$ python3 -q
>>> import numpy as np
>>> np.set_printoptions(precision=3, suppress=True, linewidth=120)
>>> J = np.loadtxt("dump.csv", delimiter=",")
>>> J
array([[ 3.628, -5.575, -1.587,  0.907, -0.102,  1.063, -2.011],
       [ 2.59 ,  7.786, -0.907,  4.352, -2.145,  6.905,  4.408],
       [-3.436,  2.289,  2.027, -0.044, -0.882,  4.418,  5.353],
       [ 4.498, -5.81 , -1.428,  1.586, -0.26 , -0.791, -2.407],
       [-5.988,  9.438,  2.771,  0.876,  0.843,  3.163,  5.873],
       [-1.09 , -0.42 ,  0.027, -0.479,  2.452, -0.372,  0.412]])
>>> u = np.array([-5, -4, -4])
>>> print(np.convolve(J[1], u))
[-12.95  -49.29  -36.969 -49.276  -3.055 -43.353 -41.08  -45.252 -17.632]
>>> np.cross(J[1, :3], J[2, :3])
array([17.858, -2.133, 32.681])
>>> np.polyval(u, J[1])
array([ -47.9  , -338.253,   -4.485, -116.108,  -18.425, -270.015, -118.784])
>>> A2 = J / np.linalg.norm(J, axis=1, keepdims=True)
>>> C2 = A2 @ A2.T
>>> print(np.argwhere(np.triu(np.abs(C2) > 0.95, 1)))
[[0 3]]
>>> np.linalg.norm(A2, axis=1)
array([1., 1., 1., 1., 1., 1.])
>>> print(C2[0])
[ 1.    -0.327 -0.567  0.963 -0.891 -0.174]
>>> np.round(np.degrees(np.arccos(np.clip(C2[0, 4], -1, 1))), 3)
np.float64(152.979)
>>> (np.abs(C2) > 0.9).astype(int)
array([[1, 0, 0, 1, 0, 0],
       [0, 1, 0, 0, 0, 0],
       [0, 0, 1, 0, 0, 0],
       [1, 0, 0, 1, 1, 0],
       [0, 0, 0, 1, 1, 0],
       [0, 0, 0, 0, 0, 1]])
>>> (C2 - 2 * np.eye(6)).round(6).argmax(axis=1)
array([3, 4, 4, 0, 2, 4])
>>> def softmax(z):
...     e = np.exp(z - z.max(axis=-1, keepdims=True))
...     return e / e.sum(axis=-1, keepdims=True)
... 
>>> np.round(softmax(J[0]), 3) + 0
array([0.85 , 0.   , 0.005, 0.056, 0.02 , 0.065, 0.003])
>>> np.round(softmax(J[0] + 5), 3) + 0
array([0.85 , 0.   , 0.005, 0.056, 0.02 , 0.065, 0.003])
>>> print(softmax(J).sum(axis=1))
[1. 1. 1. 1. 1. 1.]
>>> att = J @ J.T / np.sqrt(7)
>>> np.round(softmax(att), 3) + 0
array([[0.2  , 0.   , 0.   , 0.8  , 0.   , 0.   ],
       [0.   , 1.   , 0.   , 0.   , 0.   , 0.   ],
       [0.   , 0.   , 0.   , 0.   , 1.   , 0.   ],
       [0.037, 0.   , 0.   , 0.963, 0.   , 0.   ],
       [0.   , 0.   , 0.   , 0.   , 1.   , 0.   ],
       [0.009, 0.   , 0.054, 0.006, 0.269, 0.663]])
>>> np.round(softmax(att + np.triu(np.full(att.shape, -np.inf), 1)), 3) + 0
array([[1.   , 0.   , 0.   , 0.   , 0.   , 0.   ],
       [0.   , 1.   , 0.   , 0.   , 0.   , 0.   ],
       [0.   , 0.061, 0.939, 0.   , 0.   , 0.   ],
       [0.037, 0.   , 0.   , 0.963, 0.   , 0.   ],
       [0.   , 0.   , 0.   , 0.   , 1.   , 0.   ],
       [0.009, 0.   , 0.054, 0.006, 0.269, 0.663]])
>>> softmax(att)[0] @ J
array([ 4.324, -5.763, -1.46 ,  1.45 , -0.228, -0.421, -2.328])
>>> U, sigma, Vt = np.linalg.svd(J, full_matrices=False)
>>> print(np.round(np.sqrt((sigma ** 2).sum()), 3), np.round(np.linalg.norm(J), 3))
23.091 23.091
>>> sigma / sigma[0]
array([1.   , 0.5  , 0.25 , 0.125, 0.062, 0.031])
>>> np.abs(U[:, 0]).round(6).argmax()
np.int64(4)
>>> print(np.abs(Vt[0]))
[0.33  0.722 0.155 0.09  0.033 0.345 0.466]
>>> U.shape, sigma.shape, Vt.shape
((6, 6), (6,), (6, 7))
>>> print(np.allclose(U * sigma @ Vt, J))
True
>>> sigma
array([20.   , 10.001,  4.999,  2.5  ,  1.25 ,  0.625])
